>>> import numpy as np
>>> import numpy.linalg as la
>>> np.set_printoptions(precision=1, suppress=True, linewidth=100)
>>> W0 = np.array([[24.7, -17.5, 13.7],
...     [-0.9, -3.5, 6.0],
...     [-1.2, -0.7, -0.4],
...     [16.8, 8.9, 3.1],
...     [13.3, 0.7, 4.3],
...     [-5.6, -2.7, 6.6],
...     [-1.5, 6.3, -2.4],
...     [1.8, 6.3, 7.5],
...     [-14.4, 6.0, -4.8],
...     [-3.0, 7.1, -1.3],
...     [13.5, 5.6, -5.7]])
>>> idx = W0[:, 0] > np.median(W0[:, 0])
>>> f = W0[idx].mean(axis=0) - W0[~idx].mean(axis=0)
>>> f
array([18.5, -1.3,  4. ])
>>> idx.astype(int)
array([1, 0, 0, 1, 1, 0, 0, 1, 0, 0, 1])
>>> np.round((((W0 - W0.mean(axis=0)) @ f > 0) == idx).mean(), 1)
np.float64(0.9)
>>> ((W0 - W0.mean(axis=0)) @ f > 0).astype(int)
array([1, 0, 0, 1, 1, 0, 0, 0, 0, 0, 1])
>>> P = W0 @ la.solve(W0.T @ W0, W0.T)
>>> la.matrix_rank(np.eye(11) - P)
np.int64(8)
>>> P.round(1) + 0
array([[ 0.7,  0.1,  0. ,  0. ,  0.2,  0.1, -0.2,  0. , -0.3, -0.2,  0. ],
       [ 0.1,  0.1,  0. ,  0. ,  0. ,  0.2,  0. ,  0.2,  0. ,  0. , -0.2],
       [ 0. ,  0. ,  0. ,  0. ,  0. ,  0. ,  0. ,  0. ,  0. ,  0. ,  0. ],
       [ 0. ,  0. ,  0. ,  0.5,  0.2, -0.1,  0.1,  0.3, -0.1,  0.1,  0.2],
       [ 0.2,  0. ,  0. ,  0.2,  0.2,  0. ,  0. ,  0.1, -0.1,  0. ,  0.1],
       [ 0.1,  0.2,  0. , -0.1,  0. ,  0.3,  0. ,  0.2,  0. ,  0. , -0.3],
       [-0.2,  0. ,  0. ,  0.1,  0. ,  0. ,  0.1,  0.1,  0.1,  0.1,  0.1],
       [ 0. ,  0.2,  0. ,  0.3,  0.1,  0.2,  0.1,  0.5,  0. ,  0.2, -0.2],
       [-0.3,  0. ,  0. , -0.1, -0.1,  0. ,  0.1,  0. ,  0.2,  0.1, -0.1],
       [-0.2,  0. ,  0. ,  0.1,  0. ,  0. ,  0.1,  0.2,  0.1,  0.1,  0. ],
       [ 0. , -0.2,  0. ,  0.2,  0.1, -0.3,  0.1, -0.2, -0.1,  0. ,  0.4]])
>>> np.allclose(P @ P, P)
True
>>> np.trace(P)
np.float64(3.0)
>>> P @ W0[:, 2]
array([13.7,  6. , -0.4,  3.1,  4.3,  6.6, -2.4,  7.5, -4.8, -1.3, -5.7])
